$ python3 -q
>>> import numpy as np
>>> from numpy import linalg as LA
>>> np.set_printoptions(precision=3, suppress=True, linewidth=140, sign=" ")
>>> rnd = lambda a: np.round(a, 3) + 0
>>> data = np.loadtxt("sample18.csv", delimiter=",")
>>> print(rnd(data))
[[ 2.841  0.454 -0.516  0.676]
 [-0.421  0.504  1.455  2.54 ]
 [ 0.842 -1.847  2.097 -0.695]
 [ 0.21   2.264  1.49  -1.269]]
>>> hat = np.triu(np.array([[-1, 1, -2, -2], [-2, -1, -1, 3], [0, -2, -2, -2], [-2, 1, 0, 2]]), 1) + np.eye(4)
>>> other = hat @ data @ LA.inv(hat)
>>> print(rnd(np.trace(other)), rnd(np.trace(data)))
4.173 4.173
>>> print(rnd(LA.det(other)))
-81.0
>>> w1 = np.array([[1, 0, 0, 4, 6], [1, 8, 0, 4, 2], [6, 4, 2, 8, 9], [4, 7, 9, 5, 4]])
>>> beta = np.array([2, -1, 2, -3, 1])
>>> hid = np.maximum(data @ w1 + beta, 0)
>>> print((hid > 0).astype(int))
[[ 1  1  1  1  1]
 [ 1  1  1  1  1]
 [ 1  0  0  1  1]
 [ 1  1  0  1  1]]
>>> C = np.array([[1, 2, 3], [3, 3, 1], [1, 0, 2], [3, 1, 3], [3, 3, 3]])
>>> print(w1 @ C)
[[ 31  24  33]
 [ 43  36  29]
 [ 71  59  77]
 [ 61  46  64]]
>>> print((hid @ C).round(6).argmax(axis=1))
[ 2  2  2  0]
>>> vec = np.array([-1, -1, -2, -3])
>>> rhs = data @ vec
>>> print(rnd(rhs))
[ -4.292 -10.614  -1.102  -1.649]
>>> print(rnd(LA.solve(data.T, data[1])))
[ 0.  1.  0.  0.]
>>> print(rnd(LA.solve(data, data[:, 3])))
[ 0.  0.  0.  1.]
>>> arr = np.loadtxt("mat.csv", delimiter=",")
>>> print(arr)
[[ 3.  0.  0.]
 [ 0.  0.  2.]
 [ 0.  0. -2.]]
>>> print(arr @ arr)
[[ 9.  0.  0.]
 [ 0.  0. -4.]
 [ 0.  0.  4.]]
>>> print((LA.matrix_power((arr != 0) + (arr.T != 0) + np.eye(3), 3) > 0).astype(int))
[[ 1  0  0]
 [ 0  1  1]
 [ 0  1  1]]
>>> print(rnd(np.sort(LA.eigvals(arr).real)))
[-2.  0.  3.]
>>> print(np.flatnonzero(LA.matrix_power((arr != 0) + (arr.T != 0) + np.eye(3), 3)[1]))
[ 1  2]
>>> print((arr != 0).astype(int))
[[ 1  0  0]
 [ 0  0  1]
 [ 0  0  1]]
>>> other = np.array([[3, 3], [3, -1]])
>>> J = np.block([[np.zeros((2, 2)), other], [other.T, np.zeros((2, 2))]])
>>> print(J)
[[ 0.  0.  3.  3.]
 [ 0.  0.  3. -1.]
 [ 3.  3.  0.  0.]
 [ 3. -1.  0.  0.]]
>>> Q, Rm = LA.qr(J)
>>> print(rnd(np.abs(np.diag(Rm))))
[ 4.243  2.828  4.243  2.828]
>>> print(rnd(Q))
[[ 0.     0.    -0.707 -0.707]
 [ 0.     0.    -0.707  0.707]
 [-0.707 -0.707  0.     0.   ]
 [-0.707  0.707  0.     0.   ]]
>>> print(rnd(abs(Rm[0, 0])), rnd(LA.norm(J[:, 0])))
4.243 4.243
>>> print(rnd(np.trace(Q @ Q.T)))
4.0
>>> rng = np.random.default_rng(883391)
>>> t = rng.uniform(0, 2 * np.pi, 11)
>>> Q, _ = LA.qr(np.array([[-0.2, -1.0], [-1.5, 0.5], [0.5, 0.5]]))
>>> E = 5 * np.c_[np.cos(t), np.sin(t)] @ Q.T
>>> print(rnd(E))
[[-4.153  1.764  2.154]
 [ 3.121 -3.775 -1.007]
 [ 0.298  4.795 -1.385]
 [ 3.461 -3.358 -1.323]
 [-4.275  0.699  2.497]
 [ 3.98   1.188 -2.784]
 [-2.655 -3.411  2.512]
 [-1.36  -4.399  1.95 ]
 [-2.476  4.318  0.468]
 [ 0.378 -4.887  0.986]
 [-4.222 -0.144  2.675]]
>>> idx = E[:, 2] > np.median(E[:, 2])
>>> r0 = E[idx].mean(axis=0) - E[~idx].mean(axis=0)
>>> print(((E - E.mean(axis=0)) @ r0 > 0).astype(int))
[ 1  0  0  0  1  0  1  1  1  0  1]
>>> print(np.argsort(-np.abs(r0).round(6), kind="stable"))
[ 0  2  1]
>>> print(rnd(r0))
[-4.793 -0.812  3.199]
>>> K = np.loadtxt("case12.csv", delimiter=",")
>>> print(K)
[[  2.   2.   1.]
 [  3.   2.   3.]
 [  4.   3.   3.]
 [  5.   5.   4.]
 [  7.   8.   6.]
 [  9.   8.   8.]
 [ 11.  10.  10.]
 [ 14.  13.  13.]
 [ 15.  13.  14.]
 [ 15.  16.  16.]
 [ 17.  16.  18.]
 [ 19.  17.  21.]
 [ 21.  17.  24.]
 [ 21.  20.  24.]
 [ 21.  22.  26.]
 [ 24.  22.  26.]
 [ 27.  24.  28.]]
>>> gram = np.cov(K, rowvar=False)
>>> print(np.argsort(-K.std(axis=0).round(6), kind="stable"))
[ 2  0  1]
>>> print(np.median(K, axis=0))
[ 15.  13.  14.]
>>> print(rnd(gram))
[[ 61.279  56.154  71.952]
 [ 56.154  52.904  66.452]
 [ 71.952  66.452  86.132]]
>>> print(rnd(np.corrcoef(K.T)))
[[ 1.     0.986  0.99 ]
 [ 0.986  1.     0.984]
 [ 0.99   0.984  1.   ]]
>>> Xc = K - K.mean(axis=0)
>>> Uu, s, vt = LA.svd(Xc, full_matrices=False)
>>> print(rnd(s ** 2 / (s ** 2).sum()))
[ 0.992  0.005  0.003]
>>> print(np.abs(Uu[:, 0]).argmax())
16
>>> print(np.searchsorted(np.cumsum(s ** 2) / (s ** 2).sum(), 0.9) + 1)
1
>>> print(np.abs(vt[0]).argmax())
2
>>> print(rnd(vt[0] * np.sign(vt[0, np.abs(vt[0]).argmax()])))
[ 0.553  0.513  0.657]
>>> idx = rng.permutation(3)
>>> other = K[:, idx] * rng.choice([-1, 1], 3)
>>> print(other)
[[ -2.   2.   1.]
 [ -3.   2.   3.]
 [ -4.   3.   3.]
 [ -5.   5.   4.]
 [ -7.   8.   6.]
 [ -9.   8.   8.]
 [-11.  10.  10.]
 [-14.  13.  13.]
 [-15.  13.  14.]
 [-15.  16.  16.]
 [-17.  16.  18.]
 [-19.  17.  21.]
 [-21.  17.  24.]
 [-21.  20.  24.]
 [-21.  22.  26.]
 [-24.  22.  26.]
 [-27.  24.  28.]]
>>> Uu, _, vt = LA.svd(K.T @ other)
>>> print(idx)
[ 0  1  2]
>>> print(rnd(LA.lstsq(K, other)[0]))
[[-1.  0.  0.]
 [ 0.  1.  0.]
 [ 0.  0.  1.]]
>>> mat = np.triu(rng.random((3, 3)) < 0.8, 1).astype(int)
>>> mat = mat + mat.T
>>> print(mat)
[[ 0  0  1]
 [ 0  0  1]
 [ 1  1  0]]
>>> print(LA.matrix_rank(mat, rtol=0.1))
2
>>> print(LA.cond(mat) > 100)
True
>>> print([round(float(x), 3) for x in LA.svd(mat, compute_uv=False)[:3]])
[1.414, 1.414, 0.0]
>>> A = np.load("w.npy")
>>> print(A)
[[ 0.36   0.32   0.32 ]
 [ 0.692  0.231  0.077]
 [ 0.2    0.     0.8  ]]
>>> Q, Rm = LA.qr(A)
>>> print(rnd(Q.T @ Q))
[[ 1.  0.  0.]
 [ 0.  1.  0.]
 [ 0.  0.  1.]]
>>> print(rnd(Q))
[[-0.447  0.846  0.29 ]
 [-0.859 -0.316 -0.402]
 [-0.248 -0.429  0.868]]
>>> print(rnd(abs(Rm[0, 0])), rnd(LA.norm(A[:, 0])))
0.805 0.805
>>> print(rnd(Rm))
[[-0.805 -0.342 -0.408]
 [ 0.     0.198 -0.097]
 [ 0.     0.     0.757]]
>>> print(Q.shape, Rm.shape)
(3, 3) (3, 3)
>>> vec = np.array([0, 3, -2])
>>> rhs = A @ vec
>>> print(rnd(rhs))
[ 0.32   0.539 -1.6  ]
>>> print(rnd(LA.solve(A.T, A[1])))
[ 0.  1.  0.]
>>> print(rnd(LA.solve(A, rhs)))
[ 0.  3. -2.]
>>> print(rnd(LA.solve(A, A[:, 1])))
[ 0.  1.  0.]
>>> X = np.array([[2, 0, -2],
...     [3, 1, -3],
...     [3, 2, -5],
...     [5, 3, -6],
...     [4, 3, -4],
...     [3, 5, -4],
...     [4, 7, -6],
...     [3, 7, -8],
...     [4, 9, -9],
...     [6, 11, -9],
...     [8, 10, -11]])
>>> other = LA.inv(J)
>>> print(rnd(LA.slogdet(J)[0]))
1.0
>>> print(np.allclose(other, J.T))
False
>>> print(rnd(LA.det(J) * other))
[[  0.   0.  12.  36.]
 [  0.   0.  36. -36.]
 [ 12.  36.   0.   0.]
 [ 36. -36.   0.   0.]]
>>> idx = X[:, 1] > np.median(X[:, 1])
>>> r0 = X[idx].mean(axis=0) - X[~idx].mean(axis=0)
>>> print(idx.astype(int))
[ 0  0  0  0  0  0  1  1  1  1  1]
>>> print(((X - X.mean(axis=0)) @ r0 > 0).astype(int))
[ 0  0  0  0  0  0  1  1  1  1  1]
